$ python -q
>>> import numpy as np
>>> np.set_printoptions(precision=3, suppress=True, linewidth=140)
>>> feats = np.loadtxt("case15.csv", delimiter=",")
>>> print(feats)
[[0.5   0.    0.    0.    0.5  ]
 [0.    1.    0.    0.    0.   ]
 [0.    0.    0.5   0.5   0.   ]
 [0.    0.    0.333 0.667 0.   ]
 [0.    0.    0.    0.    1.   ]]
>>> rng = np.random.default_rng(24)
>>> lab = rng.permutation(5)
>>> print(lab)
[3 2 1 4 0]
>>> A2 = feats[lab][:, lab]
>>> print(round(float(np.linalg.det(A2)), 3), round(float(np.linalg.det(feats[lab])), 3))
0.084 -0.084
>>> print(A2)
[[0.667 0.333 0.    0.    0.   ]
 [0.5   0.5   0.    0.    0.   ]
 [0.    0.    1.    0.    0.   ]
 [0.    0.    0.    1.    0.   ]
 [0.    0.    0.    0.5   0.5  ]]
>>> print(np.sort(np.abs(np.linalg.eigvals(A2))))
[0.167 0.5   1.    1.    1.   ]
>>> print(np.trace(A2))
3.667
>>> vals, V = np.linalg.eig(A2)
>>> print(np.sort(np.linalg.eigvals(A2.T)))
[0.167 0.5   1.    1.    1.   ]
>>> print(round(float(np.prod(vals)), 3))
0.083
>>> hat = np.triu(np.array([[-4, 1, 5, 2, 4],
...     [-4, 5, 3, -4, 1],
...     [2, -5, -3, -4, -1],
...     [-2, 1, -5, 5, 0],
...     [0, -5, -1, -5, -3]]), 1) + np.eye(5)
>>> A2 = hat @ feats @ np.linalg.inv(hat)
>>> print(round(np.linalg.det(A2), 3))
0.084
>>> print(A2)
[[ 0.5    0.5   -0.834  1.498  1.166]
 [ 0.     1.    -2.832 -8.496 -2.832]
 [ 0.     0.    -0.832 -5.496 -1.832]
 [ 0.     0.     0.333  1.999  0.333]
 [ 0.     0.     0.     0.     1.   ]]
>>> data = np.load("layer12.npy")
>>> print(data)
[[-0.003 -1.519  0.959 -1.578 -1.812]
 [ 0.576 -2.334  0.203  1.161  1.353]
 [-2.236 -0.437 -0.331 -1.164 -1.532]
 [ 0.669  1.32  -0.12   1.084 -2.371]
 [-0.38  -0.412 -0.373 -0.021  2.923]
 [ 0.054  0.457  2.211  1.673 -1.048]
 [-0.107  0.007  1.356 -1.409  2.273]
 [-0.53   0.747 -2.842  0.279 -0.091]
 [ 2.408  0.413  0.322  0.942 -1.429]
 [ 1.862  1.831  0.272  0.446 -1.382]
 [ 2.301  1.487 -0.356  1.161 -0.13 ]
 [ 1.864  1.41   1.153  0.652  1.336]
 [-1.805  0.995  1.98   0.332 -0.851]
 [ 0.726  0.583 -1.513 -1.346  2.008]
 [-0.407 -1.297 -1.7   -1.86   0.897]
 [ 0.34  -0.736  2.633 -0.537  1.059]
 [ 1.829  1.344 -1.843  0.203  0.639]
 [-2.578 -0.863  0.416  0.367  1.14 ]
 [-0.421  1.417 -1.003  1.271 -2.048]
 [ 0.495 -1.781  0.194 -1.358  1.924]
 [-2.15   1.468  1.273 -0.693 -0.346]
 [ 1.681  1.267  0.453 -1.803  1.056]
 [-0.969 -0.166 -2.706  0.818 -0.203]
 [ 1.147 -0.544 -1.435  0.467  2.261]
 [-1.225  0.237  0.935 -2.214 -1.292]
 [ 1.292 -1.159 -0.548 -2.362 -0.331]
 [-0.404  0.151  0.716  1.808 -2.243]]
>>> lab = data[:, 2] > np.median(data[:, 2])
>>> r0 = data[lab].mean(axis=0) - data[~lab].mean(axis=0)
>>> print(np.round((((data - data.mean(axis=0)) @ r0 > 0) == lab).mean(), 3))
0.926
>>> print(lab.astype(int))
[1 0 0 0 0 1 1 0 1 1 0 1 1 0 0 1 0 1 0 0 1 1 0 0 1 0 1]
>>> print(np.argsort(-np.abs(r0).round(6), kind="stable"))
[2 4 1 0 3]
>>> E = np.load("arr.npy")
>>> print(E)
[[ 5.075  8.234  1.728 -0.441 -1.795]
 [ 2.732  3.037  3.965  3.408  5.015]
 [ 2.807 -4.024  0.868 -5.286 -6.734]
 [ 1.788 14.4    3.099  1.218  6.511]]
>>> print(E.shape)
(4, 5)
>>> print(E.sum(axis=0))
[12.402 21.647  9.66  -1.101  2.997]
>>> t3 = np.stack([E, -2 * E, E[::-1]])
>>> print((t3 @ E.T).shape)
(3, 4, 4)
>>> print(t3.shape)
(3, 4, 5)
>>> print(t3.sum(axis=0))
[[ -3.287   6.166   1.371   1.659   8.306]
 [  0.075  -7.061  -3.097  -8.694 -11.749]
 [ -0.075   7.061   3.097   8.694  11.749]
 [  3.287  -6.166  -1.371  -1.659  -8.306]]
>>> C2 = E.T @ E
>>> print(np.linalg.svd(E, compute_uv=False) ** 2)
[400.03 100.    25.     6.25]
>>> print(np.diag(C2))
[ 44.296 300.575  29.064  41.234 116.112]
>>> print(round(float(np.trace(C2)), 3), round((E ** 2).sum(), 3))
531.281 531.281
>>> print((E @ E.T).shape)
(4, 4)
>>> print(C2)
[[ 44.296  64.536  27.579  -5.587  -2.669]
 [ 64.536 300.575  67.403  45.529 121.307]
 [ 27.579  67.403  29.064  11.937  31.115]
 [ -5.587  45.529  11.937  41.234  61.409]
 [ -2.669 121.307  31.115  61.409 116.112]]
>>> A2 = np.array([[8, 1, 9], [5, 6, 1], [5, 1, 8], [3, 4, 0], [4, 4, 2]])
>>> print(np.einsum("ij,ij->i", E, E))
[ 99.957  69.173  98.114 264.037]
>>> print(E @ A2)
[[ 81.907  47.263  64.143]
 [ 87.15   58.611  69.375]
 [-36.118 -68.549  14.715]
 [131.497 122.203  68.306]]
>>> print(np.linalg.matrix_rank(E @ A2))
3
>>> print(np.einsum("ij->j", E))
[12.402 21.647  9.66  -1.101  2.997]
>>> K = np.load("a.npy")
>>> print(K)
[[ 1.94  -2.062 -0.961 -2.944 -2.94 ]
 [ 1.917 -1.946 -0.979 -2.857 -3.04 ]
 [ 2.022 -2.016 -0.987 -3.081 -2.937]
 [-3.036  1.969 -1.037 -3.038  0.911]
 [-2.945  1.955 -0.937 -3.047  0.991]
 [-2.969  1.971 -1.014 -2.923  1.058]
 [ 0.945  1.04  -1.972 -2.96  -3.048]
 [ 0.947  0.974 -1.938 -3.036 -2.969]
 [ 1.001  1.03  -2.058 -3.002 -2.964]]
>>> left, sigma, VT = np.linalg.svd(K)
>>> print(np.argmax(sigma[:-1] / (sigma[1:] + 1e-6)) + 1)
3
>>> print(sigma)
[11.64   8.808  3.019  0.178  0.109]
>>> A2 = left[:, :3] @ np.diag(sigma[:3]) @ VT[:3]
>>> print(round(float(np.linalg.norm(K - A2, 2)), 3), np.round(sigma[3], 3))
0.178 0.178
>>> A2 = np.array([[2, 6], [9, 7], [1, 5], [3, 0], [6, 7]])
>>> print(np.linalg.matrix_rank(np.vstack([K, A2.T])))
5
>>> print(np.linalg.matrix_rank(K @ A2))
2
>>> print(np.vstack([K, A2.T]).shape)
(11, 5)
>>> vec = np.array([5, -3, 3, 1, -1])
>>> a = np.maximum(E @ vec, 0)
>>> print(np.flatnonzero(a > 1e-9))
[0 1 2]
>>> print(np.maximum(E @ (3 * vec), 0))
[21.633 44.511 90.477  0.   ]
>>> print(np.maximum(E @ vec, 0) - np.maximum(-E @ vec, 0))
[  7.211  14.837  30.159 -30.256]
>>> print(E.T @ a)
[ 161.787  -16.924   97.467 -112.036 -141.627]
>>> print(np.tanh(E @ vec))
[ 1.  1.  1. -1.]
